>>> import numpy as np
>>> np.set_printoptions(precision=3, suppress=True, linewidth=100, floatmode="fixed")
>>> mat = np.loadtxt("x.csv", delimiter=",")
>>> mat
array([[-23.480,  -9.741, -56.462, -58.481],
       [-22.816,  -9.413, -54.501, -56.546],
       [-22.363,  -9.192, -53.167, -55.228],
       [-22.057,  -9.043, -52.265, -54.336],
       [-21.353,  -8.703, -50.198, -52.293],
       [-21.151,  -8.607, -49.609, -51.710],
       [-19.874,  -8.005, -45.881, -48.023],
       [-18.116,  -7.201, -40.791, -42.979],
       [-17.345,  -6.858, -38.577, -40.783],
       [-12.219,  -4.757, -24.250, -26.493],
       [-11.521,  -4.498, -22.371, -24.605],
       [-11.341,  -4.432, -21.891, -24.121],
       [-10.251,  -4.046, -19.021, -21.223],
       [ -9.947,  -3.941, -18.234, -20.426],
       [ -7.332,  -3.100, -11.770, -13.801],
       [ -5.733,  -2.626,  -8.201, -10.047],
       [ -4.425,  -2.235,  -5.611,  -7.227],
       [ -3.948,  -2.084,  -4.762,  -6.270],
       [ -1.668,  -1.142,  -1.556,  -2.327],
       [ -1.608,  -1.110,  -1.491,  -2.237],
       [ -1.253,  -0.903,  -1.124,  -1.718],
       [ -1.090,  -0.802,  -0.964,  -1.486],
       [ -0.872,  -0.659,  -0.759,  -1.181],
       [ -0.160,  -0.131,  -0.134,  -0.214],
       [  0.037,   0.031,   0.030,   0.049],
       [  0.321,   0.277,   0.266,   0.428],
       [  0.833,   0.753,   0.690,   1.113],
       [  1.161,   1.078,   0.966,   1.557],
       [  1.606,   1.544,   1.354,   2.173],
       [  2.282,   2.295,   1.981,   3.141],
       [  2.879,   2.995,   2.581,   4.034],
       [  4.562,   5.090,   4.506,   6.742],
       [ 11.620,  14.567,  15.510,  20.398],
       [ 14.687,  18.747,  21.211,  27.038],
       [ 19.694,  25.543,  31.212,  38.404],
       [ 21.085,  27.421,  34.107,  41.651],
       [ 23.217,  30.291,  38.621,  46.683],
       [ 28.344,  37.146,  49.800,  59.026]])
>>> U, sig, Vt = np.linalg.svd(mat)
>>> V = Vt[:(sig > 1e-8).sum()]
>>> rng = np.random.default_rng(70)
>>> x0 = mat[24] + 4 * mat[25] + rng.integers(2) * np.eye(4)[3]
>>> x0
array([1.321, 1.137, 1.094, 2.760])
>>> np.allclose(V.T @ V @ x0, x0)
False
>>> lab = mat[:, 0] > np.median(mat[:, 0])
>>> r0 = mat[lab].mean(axis=0) - mat[~lab].mean(axis=0)
>>> round(float((((mat - mat.mean(axis=0)) @ r0 > 0) == lab).mean()), 3)
0.921
>>> ((mat - mat.mean(axis=0)) @ r0 > 0).astype(int)
array([0, 0, 0, 0, 0, 0, 0, 0, 0, 0, 0, 0, 0, 0, 0, 0, 1, 1, 1, 1, 1, 1, 1, 1, 1, 1, 1, 1, 1, 1, 1,
       1, 1, 1, 1, 1, 1, 1])
>>> x0 = np.array([0, -1, 2, 0])
>>> np.sign((mat @ x0).round(6))
array([-1.000, -1.000, -1.000, -1.000, -1.000, -1.000, -1.000, -1.000, -1.000, -1.000, -1.000,
       -1.000, -1.000, -1.000, -1.000, -1.000, -1.000, -1.000, -1.000, -1.000, -1.000, -1.000,
       -1.000, -1.000,  1.000,  1.000,  1.000,  1.000,  1.000,  1.000,  1.000,  1.000,  1.000,
        1.000,  1.000,  1.000,  1.000,  1.000])
>>> np.linalg.norm(mat @ x0) <= np.linalg.norm(mat, 2) * np.linalg.norm(x0) + 1e-9
np.True_
>>> (mat @ x0).argmax()
np.int64(37)
>>> Xs = mat - mat.mean(axis=0)
>>> V = np.linalg.svd(Xs)[2][:3]
>>> A2 = Xs - Xs @ V.T @ V
>>> np.diag(V.T @ V)
array([0.806, 0.995, 0.706, 0.493])
>>> np.linalg.norm(A2, axis=1).round(6).argmax()
np.int64(0)
>>> (Xs @ V.T).std(axis=0)
array([43.441,  5.227,  0.892])
